$ python -q
>>> import numpy as np
>>> np.set_printoptions(precision=3, suppress=True, linewidth=140)
>>> def tidy(a):
...     return np.round(a, 3) + 0
... 
>>> arr = np.load("x.npy")
>>> print(arr)
[[-2.  0.  0.  0.]
 [ 0. -1.  1.  3.]
 [ 0.  1. -1.  3.]
 [ 0.  3.  3.  7.]]
>>> hat = np.triu(np.array([[3, 1, 1, 2], [0, 0, 3, 1], [1, 2, 0, 1], [3, 2, 2, 0]]), 1) + np.eye(4)
>>> other = hat @ arr @ np.linalg.inv(hat)
>>> print(other)
[[ -2.   8. -16.  32.]
 [  0.   5. -14.  28.]
 [  0.   4. -10.  16.]
 [  0.   3.  -6.  10.]]
>>> print(hat @ arr - arr @ hat)
[[ 0.  8.  8. 24.]
 [ 0.  6.  3. 16.]
 [ 0.  3.  0.  7.]
 [ 0.  0. -9. -6.]]
>>> print(np.trace(other), np.trace(arr))
3.0 3.0
>>> print(np.linalg.matrix_rank(other))
4
>>> J = np.array([[-1.95, 2.0, -2.0, 0.0],
...     [-2.0, -1.95, 3.0, 3.0],
...     [-1.0, -3.0, -1.95, 1.0],
...     [-2.0, 2.0, -2.0, 0.05]])
>>> print(J)
[[-1.95  2.   -2.    0.  ]
 [-2.   -1.95  3.    3.  ]
 [-1.   -3.   -1.95  1.  ]
 [-2.    2.   -2.    0.05]]
>>> q = J.astype(float).copy()
>>> for j in range(4):
...     q[:, j] -= q[:, :j] @ (q[:, :j].T @ q[:, j])
...     q[:, j] /= np.linalg.norm(q[:, j])
... 
>>> print(tidy(q.T @ q))
[[1. 0. 0. 0.]
 [0. 1. 0. 0.]
 [0. 0. 1. 0.]
 [0. 0. 0. 1.]]
>>> print(tidy(J.sum(axis=0)))
[-6.95 -0.95 -2.95  4.05]
>>> print(tidy(J - J[0]))
[[ 0.    0.    0.    0.  ]
 [-0.05 -3.95  5.    3.  ]
 [ 0.95 -5.    0.05  1.  ]
 [-0.05  0.    0.    0.05]]
>>> print(J.shape)
(4, 4)
>>> print(np.count_nonzero(J))
15
>>> print(tidy(np.diff(J, axis=0)))
[[-0.05 -3.95  5.    3.  ]
 [ 1.   -1.05 -4.95 -2.  ]
 [-1.    5.   -0.05 -0.95]]
>>> print(np.linalg.matrix_rank(J))
4
>>> print(tidy(np.linalg.norm(J)))
8.026
>>> print(tidy(J.mean(axis=0)))
[-1.738 -0.238 -0.738  1.012]
>>> q, V = np.linalg.qr(J[:, :3])[0], np.linalg.qr(J[:, 3:])[0]
>>> sigma = np.linalg.svd(q.T @ V, compute_uv=False)
>>> print(tidy(np.degrees(np.arccos(sigma.clip(0, 1)))))
[0.204]
>>> print(tidy(np.linalg.norm(q @ q.T - V @ V.T, 2)))
1.0
>>> print(tidy(sigma))
[1.]
>>> other = np.array([[-4, 3], [-4, 2], [5, -4], [1, -5]])
>>> print(np.einsum("ik,kj->ji", J, other))
[[-10.2   33.8    7.25  -9.95]
 [  6.15 -36.9   -6.2    5.75]]
>>> print(tidy(np.einsum("ij->j", J)))
[-6.95 -0.95 -2.95  4.05]
>>> print(np.linalg.matrix_rank(J @ other))
2
>>> other = np.linalg.inv(J)
>>> print(tidy(np.linalg.inv(other)))
[[-1.95  2.   -2.    0.  ]
 [-2.   -1.95  3.    3.  ]
 [-1.   -3.   -1.95  1.  ]
 [-2.    2.   -2.    0.05]]
>>> print(tidy(np.linalg.cond(J)))
669.433
>>> print(tidy(J @ other))
[[1. 0. 0. 0.]
 [0. 1. 0. 0.]
 [0. 0. 1. 0.]
 [0. 0. 0. 1.]]
>>> print((np.abs(other) > 1e-9).astype(int))
[[1 1 1 1]
 [1 1 1 1]
 [1 1 1 1]
 [1 1 1 1]]
>>> W0 = np.load("w.npy")
>>> print(W0)
[[ 1  6  6  1  5  3  2  5  6  7 -2 -1  6  6]
 [ 4 17 17 11  6 12 15 13  3 14 13  3 17  3]
 [ 4 17 17 11  6 12 15 13  3 14 13  3 17  3]
 [ 1  3  3  4 -1  3  5  2 -3  1  7  2  3 -3]
 [ 1  4  4  3  1  3  4  3  0  3  4  1  4  0]
 [ 4 19 19  9 10 12 13 15  9 18  7  1 19  9]]
>>> rank = np.linalg.matrix_rank(W0)
>>> print(rank)
2
>>> null = np.linalg.svd(W0)[2][rank:].T
>>> print(np.allclose(W0 @ null, 0))
True
>>> other = W0 / np.linalg.norm(W0, axis=1, keepdims=True)
>>> G = other @ other.T
>>> print((G - 2 * np.eye(6)).round(6).argmax(axis=1))
[5 2 1 4 1 1]
>>> print(tidy(G))
[[1.    0.765 0.765 0.177 0.663 0.907]
 [0.765 1.    1.    0.769 0.989 0.965]
 [0.765 1.    1.    0.769 0.989 0.965]
 [0.177 0.769 0.769 1.    0.854 0.574]
 [0.663 0.989 0.989 0.854 1.    0.916]
 [0.907 0.965 0.965 0.574 0.916 1.   ]]
>>> print(np.argwhere(np.triu(np.abs(G) > 0.95, 1)))
[[1 2]
 [1 4]
 [1 5]
 [2 4]
 [2 5]]
>>> print(tidy(np.linalg.norm(other, axis=1)))
[1. 1. 1. 1. 1. 1.]
>>> Uu, sigma, Vh = np.linalg.svd(G)
>>> V = Vh[:(sigma > 1e-8).sum()]
>>> rng = np.random.default_rng(677585)
>>> x = G[4] + 4 * G[2] + rng.integers(2) * np.eye(6)[1]
>>> print(tidy(x))
[3.722 4.989 4.989 3.931 4.957 4.776]
>>> print(tidy(np.diag(V.T @ V)))
[0.547 0.197 0.197 0.588 0.223 0.247]
>>> print(tidy(np.linalg.norm(x - V.T @ V @ x)))
0.0
>>> print(np.linalg.matrix_rank(np.vstack([G, x])))
2
>>> K = np.load("out0.npy")
>>> print(tidy(K))
[[ 0.177 -0.045  0.236  0.069 -0.137 -0.067 -0.051 -0.001  0.059  0.023 -0.183 -0.14   0.014]
 [-0.045  0.124  0.081 -0.019  0.099 -0.07  -0.121 -0.061 -0.086 -0.031  0.237 -0.023 -0.037]
 [ 0.236  0.081  0.493  0.09  -0.102 -0.198 -0.235 -0.079 -0.01  -0.001 -0.006 -0.26  -0.022]
 [ 0.069 -0.019  0.09   0.027 -0.054 -0.025 -0.018  0.     0.024  0.009 -0.074 -0.054  0.006]
 [-0.137  0.099 -0.102 -0.054  0.143  0.002 -0.038 -0.034 -0.086 -0.033  0.251  0.074 -0.03 ]
 [-0.067 -0.07  -0.198 -0.025  0.002  0.093  0.122  0.048  0.032  0.011 -0.078  0.098  0.02 ]
 [-0.051 -0.121 -0.235 -0.018 -0.038  0.122  0.173  0.074  0.067  0.024 -0.174  0.109  0.035]
 [-0.001 -0.061 -0.079  0.    -0.034  0.048  0.074  0.034  0.038  0.014 -0.103  0.033  0.018]
 [ 0.059 -0.086 -0.01   0.024 -0.086  0.032  0.067  0.038  0.064  0.024 -0.181 -0.01   0.025]
 [ 0.023 -0.031 -0.001  0.009 -0.033  0.011  0.024  0.014  0.024  0.009 -0.067 -0.005  0.009]
 [-0.183  0.237 -0.006 -0.074  0.251 -0.078 -0.174 -0.103 -0.181 -0.067  0.513  0.045 -0.071]
 [-0.14  -0.023 -0.26  -0.054  0.074  0.098  0.109  0.033 -0.01  -0.005  0.045  0.14   0.006]
 [ 0.014 -0.037 -0.022  0.006 -0.03   0.02   0.035  0.018  0.025  0.009 -0.071  0.006  0.011]]
>>> # symmetric
>>> print(np.argsort(-np.linalg.norm(K, axis=0).round(6), kind="stable")[:3])
[10  2  0]
>>> print(tidy(np.linalg.norm(K, 2) / np.linalg.norm(K)))
0.707
>>> print(np.linalg.matrix_rank(K, rtol=0.1))
2
